% ipython --no-banner

In [1]: import numpy as np

In [2]: np.set_printoptions(precision=4, suppress=True, linewidth=140, legacy="1.25")

In [3]: def rd(a):
   ...:     return np.round(a, 4) + 0
   ...: 

In [4]: arr = np.load("dump.npy")

In [5]: arr
Out[5]: 
array([[0., 1., 1., 1., 1., 1., 1., 1., 1., 1., 1., 1., 1.],
       [1., 0., 1., 1., 1., 1., 1., 1., 1., 1., 1., 1., 1.],
       [1., 1., 0., 1., 1., 1., 1., 1., 1., 1., 1., 1., 1.],
       [1., 1., 1., 0., 1., 1., 1., 1., 1., 1., 1., 1., 1.],
       [1., 1., 1., 1., 0., 1., 1., 1., 1., 1., 1., 1., 1.],
       [1., 1., 1., 1., 1., 0., 1., 1., 1., 1., 1., 1., 1.],
       [1., 1., 1., 1., 1., 1., 0., 1., 1., 1., 1., 1., 1.],
       [1., 1., 1., 1., 1., 1., 1., 0., 1., 1., 1., 1., 1.],
       [1., 1., 1., 1., 1., 1., 1., 1., 0., 1., 1., 1., 1.],
       [1., 1., 1., 1., 1., 1., 1., 1., 1., 0., 1., 1., 1.],
       [1., 1., 1., 1., 1., 1., 1., 1., 1., 1., 0., 1., 1.],
       [1., 1., 1., 1., 1., 1., 1., 1., 1., 1., 1., 0., 1.],
       [1., 1., 1., 1., 1., 1., 1., 1., 1., 1., 1., 1., 0.]])

In [6]: np.allclose(arr @ arr.T, arr.T @ arr)
Out[6]: True

In [7]: (arr @ arr)[0]
Out[7]: array([12., 11., 11., 11., 11., 11., 11., 11., 11., 11., 11., 11., 11.])

In [8]: rd(np.fft.fft(arr[0]))
Out[8]: array([12.+0.j, -1.+0.j, -1.+0.j, -1.+0.j, -1.+0.j, -1.+0.j, -1.+0.j, -1.+0.j, -1.+0.j, -1.+0.j, -1.+0.j, -1.+0.j, -1.+0.j])

In [9]: arr @ np.ones(13)
Out[9]: array([12., 12., 12., 12., 12., 12., 12., 12., 12., 12., 12., 12., 12.])

In [10]: rd(np.sort(np.abs(np.fft.fft(arr[0])))), rd(np.sort(np.linalg.svd(arr, compute_uv=False)))
Out[10]: 
(array([ 1.,  1.,  1.,  1.,  1.,  1.,  1.,  1.,  1.,  1.,  1.,  1., 12.]),
 array([ 1.,  1.,  1.,  1.,  1.,  1.,  1.,  1.,  1.,  1.,  1.,  1., 12.]))

In [11]: arr @ (-1.0) ** np.arange(13)
Out[11]: array([0., 2., 0., 2., 0., 2., 0., 2., 0., 2., 0., 2., 0.])

In [12]: vals, V = np.linalg.eigh(arr)

In [13]: x0 = np.array([-2, 2, 2, 2, -2, -3, -2, -1, -2, 0, -2, -1, -1])

In [14]: x0 @ arr @ x0
Out[14]: 56.0

In [15]: rd(np.sort(np.abs(np.linalg.eigvals(arr))))
Out[15]: array([ 1.,  1.,  1.,  1.,  1.,  1.,  1.,  1.,  1.,  1.,  1.,  1., 12.])

In [16]: arr.inv()
---------------------------------------------------------------------------
AttributeError                            Traceback (most recent call last)
Cell In[16], line 1
----> 1 arr.inv()

AttributeError: 'numpy.ndarray' object has no attribute 'inv'

In [17]: np.trace(arr)
Out[17]: 0.0

In [18]: rd(np.abs(np.linalg.eigvals(arr)).max())
Out[18]: 12.0

In [19]: np.allclose(arr @ arr.T, arr.T @ arr)
Out[19]: True

In [20]: r0 = np.array([3, 2])

In [21]: np.correlate(arr[9], arr[10], "full")
Out[21]: array([ 1.,  2.,  2.,  3.,  4.,  5.,  6.,  7.,  8.,  8.,  9., 11., 11., 10.,  9.,  9.,  8.,  7.,  6.,  5.,  4.,  3.,  3.,  2.,  1.])

In [22]: np.convolve(arr[9], r0)
Out[22]: array([3., 5., 5., 5., 5., 5., 5., 5., 5., 2., 3., 5., 5., 2.])

In [23]: M = np.load("w.npy")

In [24]: M
Out[24]: 
array([[1, 0, 0, 0, 0, 0, 0, 0],
       [0, 0, 0, 1, 0, 0, 0, 0],
       [0, 1, 0, 0, 0, 0, 0, 0],
       [0, 0, 0, 0, 0, 0, 0, 1],
       [0, 0, 1, 0, 0, 0, 0, 0],
       [0, 0, 0, 0, 0, 1, 0, 0],
       [0, 0, 0, 0, 0, 0, 1, 0],
       [0, 0, 0, 0, 1, 0, 0, 0]])

In [25]: (M != 0).astype(int)
Out[25]: 
array([[1, 0, 0, 0, 0, 0, 0, 0],
       [0, 0, 0, 1, 0, 0, 0, 0],
       [0, 1, 0, 0, 0, 0, 0, 0],
       [0, 0, 0, 0, 0, 0, 0, 1],
       [0, 0, 1, 0, 0, 0, 0, 0],
       [0, 0, 0, 0, 0, 1, 0, 0],
       [0, 0, 0, 0, 0, 0, 1, 0],
       [0, 0, 0, 0, 1, 0, 0, 0]])

In [26]: np.flatnonzero(np.linalg.matrix_power((M != 0) + (M.T != 0) + np.eye(8), 8)[2])
Out[26]: array([1, 2, 3, 4, 7])

In [27]: q, Rm = np.linalg.qr(M)

In [28]: Rm
Out[28]: 
array([[ 1.,  0.,  0.,  0.,  0.,  0.,  0.,  0.],
       [ 0., -1.,  0.,  0.,  0.,  0.,  0.,  0.],
       [ 0.,  0., -1.,  0.,  0.,  0.,  0.,  0.],
       [ 0.,  0.,  0., -1.,  0.,  0.,  0.,  0.],
       [ 0.,  0.,  0.,  0., -1.,  0.,  0.,  0.],
       [ 0.,  0.,  0.,  0.,  0.,  1.,  0.,  0.],
       [ 0.,  0.,  0.,  0.,  0.,  0.,  1.,  0.],
       [ 0.,  0.,  0.,  0.,  0.,  0.,  0.,  1.]])

In [29]: q.T @ q
Out[29]: 
array([[1., 0., 0., 0., 0., 0., 0., 0.],
       [0., 1., 0., 0., 0., 0., 0., 0.],
       [0., 0., 1., 0., 0., 0., 0., 0.],
       [0., 0., 0., 1., 0., 0., 0., 0.],
       [0., 0., 0., 0., 1., 0., 0., 0.],
       [0., 0., 0., 0., 0., 1., 0., 0.],
       [0., 0., 0., 0., 0., 0., 1., 0.],
       [0., 0., 0., 0., 0., 0., 0., 1.]])

In [30]: q
Out[30]: 
array([[ 1.,  0.,  0.,  0.,  0.,  0.,  0.,  0.],
       [-0.,  0.,  0., -1.,  0.,  0.,  0.,  0.],
       [-0., -1.,  0.,  0.,  0.,  0.,  0.,  0.],
       [-0., -0., -0.,  0.,  0.,  0.,  0.,  1.],
       [-0., -0., -1.,  0.,  0.,  0.,  0.,  0.],
       [-0., -0., -0., -0., -0.,  1.,  0.,  0.],
       [-0., -0., -0., -0., -0., -0.,  1.,  0.],
       [-0., -0., -0., -0., -1., -0., -0.,  0.]])

In [31]: abs(Rm[0, 0]), rd(np.linalg.norm(M[:, 0]))
Out[31]: (1.0, 1.0)
